$ ipython --no-banner

In [1]: import numpy as np

In [2]: np.set_printoptions(precision=2, suppress=True, linewidth=200)

In [3]: def tidy(a):
   ...:     return np.round(a, 2) + 0
   ...: 

In [4]: X = np.array([[-0.4, -1.7, 0.4, -0.2, -0.4, 0.5, -0.4, 0.0, 1.5],
   ...:     [0.1, -0.5, -1.4, -1.6, -0.5, 0.8, -1.6, -0.1, 1.1],
   ...:     [-1.6, -0.8, 0.6, -0.6, 0.4, -1.1, -1.3, -0.8, 0.5],
   ...:     [-0.7, 1.0, -0.3, 2.2, -0.7, 0.3, 0.3, -0.4, 0.5]])

In [5]: rng = np.random.default_rng(33)

In [6]: X[1] = X[2] + 0.05 * rng.normal(size=9)

In [7]: tidy(X)
Out[7]: 
array([[-0.4 , -1.7 ,  0.4 , -0.2 , -0.4 ,  0.5 , -0.4 ,  0.  ,  1.5 ],
       [-1.58, -0.83,  0.63, -0.6 ,  0.32, -1.05, -1.3 , -0.77,  0.59],
       [-1.6 , -0.8 ,  0.6 , -0.6 ,  0.4 , -1.1 , -1.3 , -0.8 ,  0.5 ],
       [-0.7 ,  1.  , -0.3 ,  2.2 , -0.7 ,  0.3 ,  0.3 , -0.4 ,  0.5 ]])

In [8]: U, sigma, VT = np.linalg.svd(X)

In [9]: tidy(sigma)
Out[9]: array([4.23, 2.63, 2.1 , 0.05])

In [10]: out = U[:, :3] @ np.diag(sigma[:3]) @ VT[:3]

In [11]: tidy(np.abs(X - out).max())
Out[11]: np.float64(0.02)

In [12]: tidy(np.linalg.norm(X - out, 2)), tidy(sigma[3])
Out[12]: (np.float64(0.05), np.float64(0.05))

In [13]: np.linalg.matrix_rank(X, rtol=0.05)
Out[13]: np.int64(3)

In [14]: np.linalg.matrix_rank(out)
Out[14]: np.int64(3)

In [15]: tidy(np.linalg.norm(X, 1)), tidy(np.linalg.norm(X, np.inf))
Out[15]: (np.float64(4.33), np.float64(7.7))

In [16]: tidy(np.linalg.norm(X, axis=1))
Out[16]: array([2.46, 2.79, 2.81, 2.74])

In [17]: X[2] @ X[3]
Out[17]: np.float64(-1.61)

In [18]: tidy(np.linalg.norm(X) ** 2 / np.linalg.norm(X, 2) ** 2)
Out[18]: np.float64(1.64)

In [19]: tidy(np.linalg.norm(X, "nuc"))
Out[19]: np.float64(9.01)

In [20]: np.linalg.norm(X, axis=2)
AxisError: axis 2 is out of bounds for array of dimension 2


In [21]: np.linalg.norm(X, axis=1).argmax()
Out[21]: np.int64(2)

In [22]: ang = np.radians(45)

In [23]: Rm = np.eye(9)

In [24]: Rm[8, 8] = Rm[4, 4] = np.cos(ang)

In [25]: Rm[8, 4], Rm[4, 8] = -np.sin(ang), np.sin(ang)

In [26]: tidy(Rm)
Out[26]: 
array([[ 1.  ,  0.  ,  0.  ,  0.  ,  0.  ,  0.  ,  0.  ,  0.  ,  0.  ],
       [ 0.  ,  1.  ,  0.  ,  0.  ,  0.  ,  0.  ,  0.  ,  0.  ,  0.  ],
       [ 0.  ,  0.  ,  1.  ,  0.  ,  0.  ,  0.  ,  0.  ,  0.  ,  0.  ],
       [ 0.  ,  0.  ,  0.  ,  1.  ,  0.  ,  0.  ,  0.  ,  0.  ,  0.  ],
       [ 0.  ,  0.  ,  0.  ,  0.  ,  0.71,  0.  ,  0.  ,  0.  ,  0.71],
       [ 0.  ,  0.  ,  0.  ,  0.  ,  0.  ,  1.  ,  0.  ,  0.  ,  0.  ],
       [ 0.  ,  0.  ,  0.  ,  0.  ,  0.  ,  0.  ,  1.  ,  0.  ,  0.  ],
       [ 0.  ,  0.  ,  0.  ,  0.  ,  0.  ,  0.  ,  0.  ,  1.  ,  0.  ],
       [ 0.  ,  0.  ,  0.  ,  0.  , -0.71,  0.  ,  0.  ,  0.  ,  0.71]])

In [27]: out = X @ Rm.T

In [28]: tidy(np.abs(out - X).max(axis=0))
Out[28]: array([0.  , 0.  , 0.  , 0.  , 1.18, 0.  , 0.  , 0.  , 0.43])

In [29]: tidy(np.linalg.det(Rm)), tidy(np.trace(Rm))
Out[29]: (np.float64(1.0), np.float64(8.41))
